% ipython --no-banner

In [1]: import numpy as np

In [2]: import numpy.linalg as la

In [3]: np.set_printoptions(precision=3, suppress=True, linewidth=200)

In [4]: def rd(a):
   ...:     return np.round(a, 3) + 0
   ...: 

In [5]: J = np.load("mat.npy")

In [6]: print(J)
[[ -9  -9  -9  -6   0  -6 -18  -9 -15]
 [  9   7   1   2   0   5   9   0   8]
 [-15  -9 -12  -5   0 -14 -24  -9 -18]
 [ -6  -2   4   2   0  -4   0   6   0]
 [ -6  -2  -8  -2   0  -8 -12  -6  -8]
 [ 15  11  -4   1   0   7   9  -6   9]
 [-12 -10  -1  -3   0  -6 -12   0 -11]
 [ -3  -3   0  -1   0  -1  -3   0  -3]
 [ 15   9  12   5   0  14  24   9  18]]

In [7]: # looks like rank 3

In [8]: U, s, vt = la.svd(J)

In [9]: vecs = vt[:(s > 1e-8).sum()]

In [10]: rng = np.random.default_rng(22231)

In [11]: x = J[5] + -3 * J[3] + rng.integers(2) * np.eye(9)[0]

In [12]: print(x)
[ 34.  17. -16.  -5.   0.  19.   9. -24.   9.]

In [13]: print(rd(np.diag(vecs.T @ vecs)))
[0.414 0.45  0.369 0.141 0.    0.578 0.354 0.408 0.286]

In [14]: print(la.matrix_rank(np.vstack([J, x])))
4

In [15]: print(np.allclose(vecs.T @ vecs @ x, x))
False

In [16]: rk = la.matrix_rank(J)

In [17]: print(rk)
3

In [18]: null = la.svd(J)[2][rk:].T

In [19]: print([int(la.matrix_rank(J[:, :j + 1])) for j in range(9)])
[1, 2, 3, 3, 3, 3, 3, 3, 3]

In [20]: print(null.shape)
(9, 6)

In [21]: print(la.matrix_rank(J.T @ J), la.matrix_rank(J @ J.T))
3 3

In [22]: feats = np.load("a.npy")

In [23]: print(rd(feats))
[[-13.668  13.832   4.645   0.52 ]
 [  0.57   17.471  -2.342   9.432]
 [-16.818   6.892   6.921  -4.666]
 [ -2.458 -16.838   3.136 -10.03 ]
 [-13.575  13.938   4.59    0.621]
 [ 12.635 -14.883  -4.044  -1.579]
 [-15.702  10.643   5.961  -2.152]
 [-16.811   6.933   6.913  -4.64 ]
 [-10.997 -10.789   6.346 -11.063]
 [  1.504 -17.915   1.44   -8.644]
 [  2.614  16.776  -3.201  10.074]
 [  6.193  14.911  -4.626  10.858]
 [ 15.043   4.621  -7.475   9.823]
 [  0.518  17.485  -2.32    9.414]
 [-16.485   8.443   6.583  -3.689]]

In [24]: # null space of dimension 2

In [25]: print(rd(feats @ la.pinv(feats) @ feats))
[[-13.668  13.832   4.645   0.52 ]
 [  0.57   17.471  -2.342   9.432]
 [-16.818   6.892   6.921  -4.666]
 [ -2.458 -16.838   3.136 -10.03 ]
 [-13.575  13.938   4.59    0.621]
 [ 12.635 -14.883  -4.044  -1.579]
 [-15.702  10.643   5.961  -2.152]
 [-16.811   6.933   6.913  -4.64 ]
 [-10.997 -10.789   6.346 -11.063]
 [  1.504 -17.915   1.44   -8.644]
 [  2.614  16.776  -3.201  10.074]
 [  6.193  14.911  -4.626  10.858]
 [ 15.043   4.621  -7.475   9.823]
 [  0.518  17.485  -2.32    9.414]
 [-16.485   8.443   6.583  -3.689]]

In [26]: print(np.unique(feats.round(6), axis=0).shape)
(15, 4)

In [27]: print(np.abs(np.diag(la.qr(feats)[1])) > 1e-9)
[ True  True False False]

In [28]: print(np.allclose(feats[:-1].T @ la.lstsq(feats[:-1].T, feats[-1])[0], feats[-1]))
True

In [29]: rk = la.matrix_rank(feats)

In [30]: print(rk)
2

In [31]: null = la.svd(feats)[2][rk:].T

In [32]: print([int(la.matrix_rank(feats[:, :j + 1])) for j in range(4)])
[1, 2, 2, 2]

In [33]: print(rd(null @ null.T))
[[ 0.274  0.176  0.313 -0.265]
 [ 0.176  0.181  0.016 -0.342]
 [ 0.313  0.016  0.854  0.163]
 [-0.265 -0.342  0.163  0.69 ]]

In [34]: print([int(la.matrix_rank(np.delete(feats, i, axis=0))) for i in range(15)])
[2, 2, 2, 2, 2, 2, 2, 2, 2, 2, 2, 2, 2, 2, 2]

In [35]: M2 = np.array([[3, -2], [-2, 1], [2, 0], [-1, -2]])

In [36]: print(np.vstack([feats, M2.T]).shape)
(17, 4)

In [37]: print(rd(np.einsum("ij->j", feats)))
[-67.437  71.519  22.528   4.279]

In [38]: G = np.cov(feats, rowvar=False)

In [39]: print(rd(feats.std(axis=0)))
[10.685 12.658  4.833  7.548]

In [40]: print(rd(np.polyfit(feats[:, 2], feats[:, 3], 1)))
[-1.171  2.044]

In [41]: print(np.argwhere(np.triu(np.abs(np.corrcoef(feats.T)) > 0.8, 1)))
[[0 2]]

In [42]: print(rd(G))
[[122.333 -30.408 -52.692  44.267]
 [-30.408 171.657  -6.438  74.953]
 [-52.692  -6.438  25.021 -29.3  ]
 [ 44.267  74.953 -29.3    61.043]]

In [43]: print(G.shape)
(4, 4)

In [44]: data = np.loadtxt("arr.csv", delimiter=",")

In [45]: print(data)
[[-22.983  11.988   2.01   25.999  33.002]
 [-12.009   7.033   3.012  18.023  33.008]
 [-10.037   2.015  22.013  43.984   7.99 ]
 [-20.001  17.987  -9.978  12.008  26.001]
 [-21.019  16.969  -6.006  17.98   35.953]
 [-21.014   9.966  20.975  56.049  31.025]
 [-30.997  15.004   6.996  41.015  34.99 ]
 [-35.964  12.025   8.98   42.01   29.985]
 [ -7.016   6.956   1.012  13.021  15.013]]

In [46]: t3 = np.stack([data, 3 * data, data[::-1]])

In [47]: print(la.matrix_rank(t3.reshape(3, -1)))
2
